>>> import numpy as np
>>> np.set_printoptions(precision=3, suppress=True, linewidth=160)
>>> E = np.array([[0, 2, 2, -1, -2],
...     [1, -1, 1, 3, 1],
...     [-3, 2, -1, -2, -2],
...     [-1, 2, 2, 2, 0],
...     [3, 3, 1, 1, 0],
...     [0, 3, -3, 2, 3],
...     [-1, 3, 1, -4, -3]])
>>> x0 = np.array([2, 2, 0, 1, 2])
>>> y = E @ x0
>>> print(np.round(np.linalg.pinv(E) @ E, 3) + 0)
[[1. 0. 0. 0. 0.]
 [0. 1. 0. 0. 0.]
 [0. 0. 1. 0. 0.]
 [0. 0. 0. 1. 0.]
 [0. 0. 0. 0. 1.]]
>>> print(np.round(np.linalg.solve(E.T @ E, E.T @ y), 3) + 0)
[2. 2. 0. 1. 2.]
>>> print(y)
[-1  5 -8  4 13 14 -6]
>>> rng = np.random.default_rng(9850)
>>> y = y + 0.1 * rng.normal(size=7)
>>> print(y)
[-1.049  5.08  -8.066  3.896 13.109 14.071 -6.069]
>>> b, *_ = np.linalg.lstsq(E, y)
>>> print(b)
[ 2.049  1.997 -0.055  1.035  1.946]
>>> th = np.radians(120)
>>> R = np.eye(5)
>>> R[0, 0] = R[4, 4] = np.cos(th)
>>> R[0, 4], R[4, 0] = -np.sin(th), np.sin(th)
>>> print(R)
[[-0.5    0.     0.     0.    -0.866]
 [ 0.     1.     0.     0.     0.   ]
 [ 0.     0.     1.     0.     0.   ]
 [ 0.     0.     0.     1.     0.   ]
 [ 0.866  0.     0.     0.    -0.5  ]]
>>> M2 = E @ R.T
>>> print(np.linalg.svd(E, compute_uv=False), np.linalg.svd(M2, compute_uv=False))
[8.545 5.962 5.232 3.379 0.799] [8.545 5.962 5.232 3.379 0.799]
>>> print(np.abs(M2 - E).max(axis=0))
[6.232 0.    0.    0.    4.5  ]
>>> print(round(float(np.linalg.det(R)), 3), np.trace(R))
1.0 2.0
>>> print(M2)
[[ 1.732  2.     2.    -1.     1.   ]
 [-1.366 -1.     1.     3.     0.366]
 [ 3.232  2.    -1.    -2.    -1.598]
 [ 0.5    2.     2.     2.    -0.866]
 [-1.5    3.     1.     1.     2.598]
 [-2.598  3.    -3.     2.    -1.5  ]
 [ 3.098  3.     1.    -4.     0.634]]
>>> M2 = np.c_[E[:, :2] @ np.array([[0, 2], [2, 0]]), np.array([-3, -3, -1, 2, -3, 1, 0])]
>>> print(M2)
[[ 4  0 -3]
 [-2  2 -3]
 [ 4 -6 -1]
 [ 4 -2  2]
 [ 6  6 -3]
 [ 6  0  1]
 [ 6 -2  0]]
>>> print(np.linalg.norm(np.linalg.qr(E)[0].T @ M2, axis=0) ** 2 / ((M2 ** 2).sum(axis=0) + 1e-12))
[1.    1.    0.832]
>>> print(np.round(np.linalg.lstsq(E, M2[:, 0])[0], 3) + 0)
[0. 2. 0. 0. 0.]
>>> print(np.round(np.linalg.norm(M2 - E @ np.linalg.lstsq(E, M2)[0], axis=0), 3) + 0)
[0.    0.    2.357]
>>> P = M2 @ np.linalg.solve(M2.T @ M2, M2.T)
>>> print(np.diag(P))
[0.361 0.345 0.687 0.274 0.744 0.335 0.254]
>>> print(np.round(np.linalg.eigvalsh(P), 3) + 0)
[0. 0. 0. 0. 1. 1. 1.]
>>> q, _ = np.linalg.qr(np.array([[-1.0, 0.2, -1.3, 0.4, 0.9, -0.9, -0.7],
...     [1.7, 1.8, 0.8, 0.5, -1.2, -0.6, 0.7],
...     [0.3, 1.5, -0.4, 0.9, 0.4, -0.7, -2.6],
...     [-1.1, 0.6, -0.3, -1.0, 1.2, -1.4, -1.2],
...     [0.3, 2.3, 1.1, 0.0, -0.9, -0.2, -1.0],
...     [-0.8, 1.4, -1.5, -0.7, 0.4, 0.8, 0.8],
...     [1.5, 1.3, -1.2, 2.0, -0.5, -0.8, -0.2]]))
>>> mat = 2 * q
>>> print(mat)
[[-0.7   -0.399 -0.69   0.946  0.331  0.918 -1.014]
 [ 1.19  -0.523  0.326 -0.733 -0.353  0.614 -1.08 ]
 [ 0.21  -0.756 -0.221  0.798 -0.969 -1.262 -0.412]
 [-0.77  -0.652  0.189 -0.339 -1.32   0.817  0.651]
 [ 0.21  -1.205  1.076  0.595  0.825  0.134  0.543]
 [-0.56  -1.015 -0.758 -1.169  0.636 -0.553 -0.083]
 [ 1.05  -0.3   -1.266  0.311  0.02   0.445  0.954]]
>>> labels = rng.permutation(7)
>>> M2 = mat[:, labels] * rng.choice([-1, 1], 7)
>>> print(M2)
[[ 0.946 -0.7    1.014  0.69  -0.918 -0.399  0.331]
 [-0.733  1.19   1.08  -0.326 -0.614 -0.523 -0.353]
 [ 0.798  0.21   0.412  0.221  1.262 -0.756 -0.969]
 [-0.339 -0.77  -0.651 -0.189 -0.817 -0.652 -1.32 ]
 [ 0.595  0.21  -0.543 -1.076 -0.134 -1.205  0.825]
 [-1.169 -0.56   0.083  0.758  0.553 -1.015  0.636]
 [ 0.311  1.05  -0.954  1.266 -0.445 -0.3    0.02 ]]
>>> left, _, vt = np.linalg.svd(mat.T @ M2)
>>> print(np.round(left @ vt, 3) + 0)
[[ 0.  1.  0.  0.  0.  0.  0.]
 [ 0.  0.  0.  0.  0.  1.  0.]
 [ 0.  0.  0. -1.  0.  0.  0.]
 [ 1.  0.  0.  0.  0.  0.  0.]
 [ 0.  0.  0.  0.  0.  0.  1.]
 [ 0.  0.  0.  0. -1.  0.  0.]
 [ 0.  0. -1.  0.  0.  0.  0.]]
